$ python -q
>>> import numpy as np
>>> from numpy import linalg as LA
>>> np.set_printoptions(precision=2, suppress=True, linewidth=120, floatmode="fixed")
>>> E = np.load("run17.npy")
>>> print(E)
[[ -0.80   0.50   0.00  38.00   0.20   1.60  -2.10  -0.60]
 [ -1.40  -1.40  -0.30  18.00   0.00   0.90  -1.20   1.50]
 [  1.50   0.00  -2.90 -12.00  -0.50   0.40   0.30   1.60]
 [  0.90   0.50   0.50  -6.00  -0.20   1.90  -0.70   1.80]
 [ -1.10   1.40  -0.30   0.00  -2.80   0.00  -0.50   0.20]
 [ -1.00   0.80  -3.10  16.00  -0.50   0.20   0.50  -1.20]
 [ -1.90   0.50  -1.00  -4.00  -1.00  -1.50  -0.70  -0.40]
 [  0.10  -0.80   1.60 -20.00  -2.50   1.30  -0.80  -1.30]]
>>> T = np.stack([E, 5 * E, E[::-1]])
>>> print(np.einsum("bij,cij->bc", T, T))
[[  2706.04  13530.20  -2024.82]
 [ 13530.20  67651.00 -10124.10]
 [ -2024.82 -10124.10   2706.04]]
>>> print(LA.norm(T, axis=(1, 2)))
[ 52.02 260.10  52.02]
>>> print(LA.matrix_rank(T.reshape(3, -1)))
2
>>> rng = np.random.default_rng(70086)
>>> out = E + rng.integers(-2, 3, (8, 1)) @ rng.integers(-2, 3, (1, 8))
>>> print(out)
[[ -0.80   1.50  -2.00  38.00  -1.80   1.60  -4.10  -0.60]
 [ -1.40   0.60  -4.30  18.00  -4.00   0.90  -5.20   1.50]
 [  1.50   1.00  -4.90 -12.00  -2.50   0.40  -1.70   1.60]
 [  0.90  -1.50   4.50  -6.00   3.80   1.90   3.30   1.80]
 [ -1.10  -0.60   3.70   0.00   1.20   0.00   3.50   0.20]
 [ -1.00   1.80  -5.10  16.00  -2.50   0.20  -1.50  -1.20]
 [ -1.90   1.50  -3.00  -4.00  -3.00  -1.50  -2.70  -0.40]
 [  0.10  -2.80   5.60 -20.00   1.50   1.30   3.20  -1.30]]
>>> print(out - E)
[[ 0.00  1.00 -2.00  0.00 -2.00  0.00 -2.00  0.00]
 [ 0.00  2.00 -4.00  0.00 -4.00  0.00 -4.00  0.00]
 [ 0.00  1.00 -2.00  0.00 -2.00  0.00 -2.00  0.00]
 [ 0.00 -2.00  4.00  0.00  4.00  0.00  4.00  0.00]
 [ 0.00 -2.00  4.00  0.00  4.00  0.00  4.00  0.00]
 [ 0.00  1.00 -2.00  0.00 -2.00  0.00 -2.00  0.00]
 [ 0.00  1.00 -2.00  0.00 -2.00  0.00 -2.00  0.00]
 [ 0.00 -2.00  4.00  0.00  4.00  0.00  4.00  0.00]]
>>> print(np.round(LA.svd(out - E, compute_uv=False), 2) + 0)
[16.12  0.00  0.00  0.00  0.00  0.00  0.00  0.00]
>>> print(LA.matrix_rank(out - E, tol=1e-8))
1
>>> K = np.loadtxt("data.csv", delimiter=",")
>>> print(K)
[[2.00 2.00 0.00 0.00 0.00 0.00]
 [2.00 1.00 0.00 0.00 0.00 0.00]
 [2.00 0.00 0.00 0.00 0.00 0.00]
 [0.00 0.00 2.00 2.00 0.00 0.00]
 [0.00 0.00 2.00 1.00 0.00 0.00]
 [0.00 0.00 2.00 0.00 0.00 0.00]
 [0.00 0.00 0.00 0.00 2.00 2.00]
 [0.00 0.00 0.00 0.00 2.00 1.00]
 [0.00 0.00 0.00 0.00 2.00 0.00]]
>>> Q, r_ = LA.qr(K)
>>> print(np.allclose(r_.T @ r_, K.T @ K))
True
>>> print(np.round(abs(r_[0, 0]), 2), np.round(LA.norm(K[:, 0]), 2))
3.46 3.46
>>> print(Q.shape, r_.shape)
(9, 6) (6, 6)
>>> print(np.abs(np.diag(r_)))
[3.46 1.41 3.46 1.41 3.46 1.41]
>>> vec = np.array([5, -2, -5, 1, 2, 2])
>>> target = K @ vec
>>> print(LA.lstsq(K, target)[0])
[ 5.00 -2.00 -5.00  1.00  2.00  2.00]
>>> print(np.round(LA.pinv(K) @ K, 2) + 0)
[[1.00 0.00 0.00 0.00 0.00 0.00]
 [0.00 1.00 0.00 0.00 0.00 0.00]
 [0.00 0.00 1.00 0.00 0.00 0.00]
 [0.00 0.00 0.00 1.00 0.00 0.00]
 [0.00 0.00 0.00 0.00 1.00 0.00]
 [0.00 0.00 0.00 0.00 0.00 1.00]]
>>> target = target + 0.02 * rng.normal(size=9)
>>> print(target)
[ 6.03  8.01 10.01 -8.00 -9.01 -9.99  8.04  6.00  4.02]
>>> coef, *_ = LA.lstsq(K, target)
>>> print([round(float(LA.norm(LA.solve(K.T @ K + lam * np.eye(6), K.T @ target))), 2) for lam in (0, 1, 10, 100)])
[7.94, 6.36, 3.59, 0.78]
>>> print(coef.round())
[ 5.00 -2.00 -5.00  1.00  2.00  2.00]
>>> print(round(LA.norm(target - K @ coef), 2))
0.03
>>> out = np.array([[-3, -5], [4, 5]])
>>> basis = np.array([[2, -2], [2, -3]])
>>> feats = np.kron(out, basis)
>>> print(feats)
[[ -6   6 -10  10]
 [ -6   9 -10  15]
 [  8  -8  10 -10]
 [  8 -12  10 -15]]
>>> Q, r_ = LA.qr(feats)
>>> print(np.round(np.trace(Q @ Q.T), 2))
4.0
>>> print(r_.round(2) + 0)
[[ 14.14 -17.68  19.80 -24.75]
 [  0.00  -3.54   0.00  -4.95]
 [  0.00   0.00   2.83  -3.54]
 [  0.00   0.00   0.00   0.71]]
>>> print(np.abs(np.diag(r_)))
[14.14  3.54  2.83  0.71]
>>> print(round(float(abs(r_[0, 0])), 2), np.round(LA.norm(feats[:, 0]), 2))
14.14 14.14
>>> print(np.round(Q.T @ Q, 2) + 0)
[[1.00 0.00 0.00 0.00]
 [0.00 1.00 0.00 0.00]
 [0.00 0.00 1.00 0.00]
 [0.00 0.00 0.00 1.00]]
>>> print(np.trace(feats))
-2
>>> print(np.allclose(feats @ feats.T, feats.T @ feats))
False
>>> print(np.sort(np.abs(LA.eigvals(feats))))
[2.24 2.24 4.47 4.47]
>>> W1 = np.array([[-1, 6, -7, 3, -1, 1],
...     [9, 3, 0, 0, 5, 3],
...     [-9, -2, -3, -9, -3, -2],
...     [3, 8, -8, 0, -2, -7]])
>>> coef = np.array([-1, 3, 2, -2, -2, 2])
>>> act = np.maximum(feats @ W1 + coef, 0)
>>> print(LA.matrix_rank(act))
4
>>> print((act > 0).mean(axis=0))
[0.50 0.50 0.25 0.50 0.50 0.50]
>>> basis = np.array([[-3, -2], [-2, 3], [-2, 3], [-2, 2], [-2, -1], [-2, -1]])
>>> print(W1 @ basis)
[[ -1   5]
 [-49 -17]
 [ 65 -10]
 [  9   3]]
>>> u = np.array([-3, 2, -2, -3, -3, 0, 3, 0, -3, -3, -1])
>>> r1 = np.array([5, 4, 5, 3, 0, 4, 4, 5, 1, 2, 3])
>>> J = np.outer(u, r1)
>>> print(J)
[[-15 -12 -15  -9   0 -12 -12 -15  -3  -6  -9]
 [ 10   8  10   6   0   8   8  10   2   4   6]
 [-10  -8 -10  -6   0  -8  -8 -10  -2  -4  -6]
 [-15 -12 -15  -9   0 -12 -12 -15  -3  -6  -9]
 [-15 -12 -15  -9   0 -12 -12 -15  -3  -6  -9]
 [  0   0   0   0   0   0   0   0   0   0   0]
 [ 15  12  15   9   0  12  12  15   3   6   9]
 [  0   0   0   0   0   0   0   0   0   0   0]
 [-15 -12 -15  -9   0 -12 -12 -15  -3  -6  -9]
 [-15 -12 -15  -9   0 -12 -12 -15  -3  -6  -9]
 [ -5  -4  -5  -3   0  -4  -4  -5  -1  -2  -3]]
>>> U, s, vt = LA.svd(J)
>>> print(np.argmax(s[:-1] / (s[1:] + 1e-6)) + 1)
1
>>> print(s.round(2) + 0)
[95.91  0.00  0.00  0.00  0.00  0.00  0.00  0.00  0.00  0.00  0.00]
>>> out = U[:, :1] @ np.diag(s[:1]) @ vt[:1]
>>> print(round(float(np.abs(J - out).max()), 2))
0.0
>>> print(LA.matrix_rank(out))
1
>>> print(LA.matrix_rank(J, rtol=0.05))
1
>>> U, s, vt = LA.svd(J)
>>> evecs = vt[:(s > 1e-8).sum()]
>>> vec = J[0] + 3 * J[9] + rng.integers(2) * np.eye(11)[5]
>>> print(vec)
[-60.00 -48.00 -60.00 -36.00   0.00 -48.00 -48.00 -60.00 -12.00 -24.00 -36.00]
>>> print(np.allclose(evecs.T @ evecs @ vec, vec))
True
>>> print(round(LA.norm(vec - evecs.T @ evecs @ vec), 2))
0.0
>>> print(LA.matrix_rank(np.vstack([J, vec])))
1
>>> print(np.round(LA.norm(J) ** 2 / LA.norm(J, 2) ** 2, 2))
1.0
>>> print(LA.norm(J, axis=1))
[36.25 24.17 24.17 36.25 36.25  0.00 36.25  0.00 36.25 36.25 12.08]
>>> print(np.round(LA.norm(J, 2), 2))
95.91
>>> print(round(float(LA.norm(J, 1)), 2), round(LA.norm(J, np.inf), 2))
115.0 108.0
>>> print(LA.norm(J, axis=1).argmax())
0
>>> T = np.stack([J, 3 * J, J[::-1]])
>>> print(T.shape)
(3, 11, 11)
>>> print(LA.matrix_rank(T.reshape(3, -1)))
2
>>> print(LA.matrix_rank(T))
[1 1 1]
>>> print(LA.norm(T, axis=(1, 2)))
[ 95.91 287.72  95.91]
>>> print(T.sum(axis=0))
[[-65 -52 -65 -39   0 -52 -52 -65 -13 -26 -39]
 [ 25  20  25  15   0  20  20  25   5  10  15]
 [-55 -44 -55 -33   0 -44 -44 -55 -11 -22 -33]
 [-60 -48 -60 -36   0 -48 -48 -60 -12 -24 -36]
 [-45 -36 -45 -27   0 -36 -36 -45  -9 -18 -27]
 [  0   0   0   0   0   0   0   0   0   0   0]
 [ 45  36  45  27   0  36  36  45   9  18  27]
 [-15 -12 -15  -9   0 -12 -12 -15  -3  -6  -9]
 [-70 -56 -70 -42   0 -56 -56 -70 -14 -28 -42]
 [-50 -40 -50 -30   0 -40 -40 -50 -10 -20 -30]
 [-35 -28 -35 -21   0 -28 -28 -35  -7 -14 -21]]
>>> print((T @ J.T).shape)
(3, 11, 11)
>>> data = np.loadtxt("w.csv", delimiter=",")
>>> print(data)
[[  5.00   6.00   7.00   8.00   9.00  10.00]
 [ 11.00  12.00  13.00  14.00  15.00  16.00]
 [ 17.00  18.00  19.00  20.00  21.00  22.00]
 [ 23.00  24.00  25.00  26.00  27.00  28.00]
 [ 29.00  30.00  31.00  32.00  33.00  34.00]
 [ 35.00  36.00  37.00  38.00  39.00  40.00]
 [ 41.00  42.00  43.00  44.00  45.00  46.00]
 [ 47.00  48.00  49.00  50.00  51.00  52.00]
 [ 53.00  54.00  55.00  56.00  57.00  58.00]
 [ 59.00  60.00  61.00  62.00  63.00  64.00]
 [ 65.00  66.00  67.00  68.00  69.00  70.00]
 [ 71.00  72.00  73.00  74.00  75.00  76.00]
 [ 77.00  78.00  79.00  80.00  81.00  82.00]
 [ 83.00  84.00  85.00  86.00  87.00  88.00]
 [ 89.00  90.00  91.00  92.00  93.00  94.00]
 [ 95.00  96.00  97.00  98.00  99.00 100.00]]
>>> W1 = np.array([[1, 1], [1, 1], [0, 2], [1, 1], [0, 0], [0, 1]])
>>> coef = np.array([-2, 3])
>>> act = np.maximum(data @ W1 + coef, 0)
>>> print((act > 0).astype(int))
[[1 1]
 [1 1]
 [1 1]
 [1 1]
 [1 1]
 [1 1]
 [1 1]
 [1 1]
 [1 1]
 [1 1]
 [1 1]
 [1 1]
 [1 1]
 [1 1]
 [1 1]
 [1 1]]
>>> basis = np.array([[1, 0, 0], [-1, -2, -1]])
>>> print(act @ basis)
[[  -29.00   -92.00   -46.00]
 [  -47.00  -164.00   -82.00]
 [  -65.00  -236.00  -118.00]
 [  -83.00  -308.00  -154.00]
 [ -101.00  -380.00  -190.00]
 [ -119.00  -452.00  -226.00]
 [ -137.00  -524.00  -262.00]
 [ -155.00  -596.00  -298.00]
 [ -173.00  -668.00  -334.00]
 [ -191.00  -740.00  -370.00]
 [ -209.00  -812.00  -406.00]
 [ -227.00  -884.00  -442.00]
 [ -245.00  -956.00  -478.00]
 [ -263.00 -1028.00  -514.00]
 [ -281.00 -1100.00  -550.00]
 [ -299.00 -1172.00  -586.00]]
>>> print(W1 @ basis)
[[ 0 -2 -1]
 [ 0 -2 -1]
 [-2 -4 -2]
 [ 0 -2 -1]
 [ 0  0  0]
 [-1 -2 -1]]
>>> U, s, vt = LA.svd(data)
>>> evecs = vt[:(s > 1e-8).sum()]
>>> vec = data[15] + -1 * data[14] + rng.integers(2) * np.eye(6)[3]
>>> print(vec)
[6.00 6.00 6.00 6.00 6.00 6.00]
>>> print(round(LA.norm(vec - evecs.T @ evecs @ vec), 2))
0.0
>>> print(np.allclose(evecs.T @ evecs @ vec, vec))
True
>>> C2 = J.T @ J
>>> print(np.round(LA.eigvalsh(C2)[::-1], 2) + 0)
[9198.00    0.00    0.00    0.00    0.00    0.00    0.00    0.00    0.00    0.00    0.00]
>>> print(np.round(LA.svd(J, compute_uv=False) ** 2, 2) + 0)
[9198.00    0.00    0.00    0.00    0.00    0.00    0.00    0.00    0.00    0.00    0.00]
>>> print(np.trace(C2), (J ** 2).sum())
9198 9198
>>> print(np.diag(C2))
[1575 1008 1575  567    0 1008 1008 1575   63  252  567]
>>> U, s, vt = LA.svd(data)
>>> print(s.round(2) + 0)
[581.60   7.80   0.00   0.00   0.00   0.00]
>>> print(np.argmax(s[:-1] / (s[1:] + 1e-6)) + 1)
2
>>> out = U[:, :2] @ np.diag(s[:2]) @ vt[:2]
>>> print(LA.matrix_rank(out))
2
>>> print(LA.matrix_rank(data, rtol=0.05))
1
>>> print(round(np.abs(data - out).max(), 2))
0.0
>>> F = np.load("block10.npy")
>>> print(F)
[[  0.90  -0.90   1.90  -1.90   1.90   9.50]
 [  0.40   0.50  -0.80   0.40  -0.90  -4.47]
 [  0.60   0.20   0.70   1.60   0.70   3.58]
 [ -0.70  -1.00   1.10   1.20   0.00  -0.01]
 [ -0.40  -0.20   0.50   0.10  -0.70  -3.51]
 [  0.60   0.10  -0.80   1.20  -1.20  -5.90]
 [  1.90  -0.60   1.80  -0.10   0.30   1.47]
 [ -0.10   0.00   0.50   1.50   1.20   6.07]
 [  0.30   0.00   2.60  -0.70   0.10   0.57]
 [  0.30  -0.80   1.40  -0.70  -0.60  -2.99]
 [  1.00  -0.10   0.00  -1.60   1.10   5.42]
 [  0.10   0.20   2.70  -0.40   0.30   1.47]
 [  0.70   0.90  -1.40   0.40   0.30   1.56]
 [  2.20   0.50  -2.10   1.30  -2.40 -12.02]
 [  0.60  -0.60  -0.40  -0.70  -0.80  -3.99]
 [ -0.80   1.00  -1.40  -0.90   0.40   2.05]
 [ -0.90   1.10   0.60  -0.40   0.80   3.94]
 [ -0.10   1.00  -1.50   0.30   0.50   2.50]
 [  1.10  -0.40  -2.00  -1.20   0.40   2.03]
 [  0.20  -0.50  -0.90   1.10  -0.60  -2.93]
 [  0.90   1.40  -1.30   0.10   0.80   4.01]
 [  1.00   0.00   1.40   2.50  -0.70  -3.48]
 [ -0.30   0.70  -0.70  -0.40  -0.20  -1.02]
 [  0.20  -0.60  -0.60   1.80   1.60   7.97]
 [  0.20   1.20  -0.30   1.60  -1.50  -7.45]
 [ -2.30  -1.20   0.60   0.00   0.10   0.47]
 [  1.10   0.10  -1.10   0.10   1.40   7.02]
 [ -0.20   0.90  -1.00   0.00   0.20   1.08]
 [  1.10   0.40   1.30   1.70  -0.40  -1.95]
 [ -1.20  -0.70   0.80   1.00   0.00  -0.04]
 [  0.80   0.70  -0.20   1.20   0.80   3.93]
 [ -0.30   0.00   0.10  -0.80  -1.30  -6.48]
 [ -2.10  -0.40   0.20  -0.20  -1.20  -5.96]
 [ -0.10   0.00   0.50  -0.70   0.00   0.00]
 [  0.00  -0.30   1.00   0.70   1.60   7.95]]
>>> hat = F @ LA.solve(F.T @ F, F.T)
>>> print(np.round(hat @ F[:, 1], 2) + 0)
[-0.90  0.50  0.20 -1.00 -0.20  0.10 -0.60  0.00  0.00 -0.80 -0.10  0.20  0.90  0.50 -0.60  1.00  1.10  1.00 -0.40
 -0.50  1.40  0.00  0.70 -0.60  1.20 -1.20  0.10  0.90  0.40 -0.70  0.70  0.00 -0.40  0.00 -0.30]
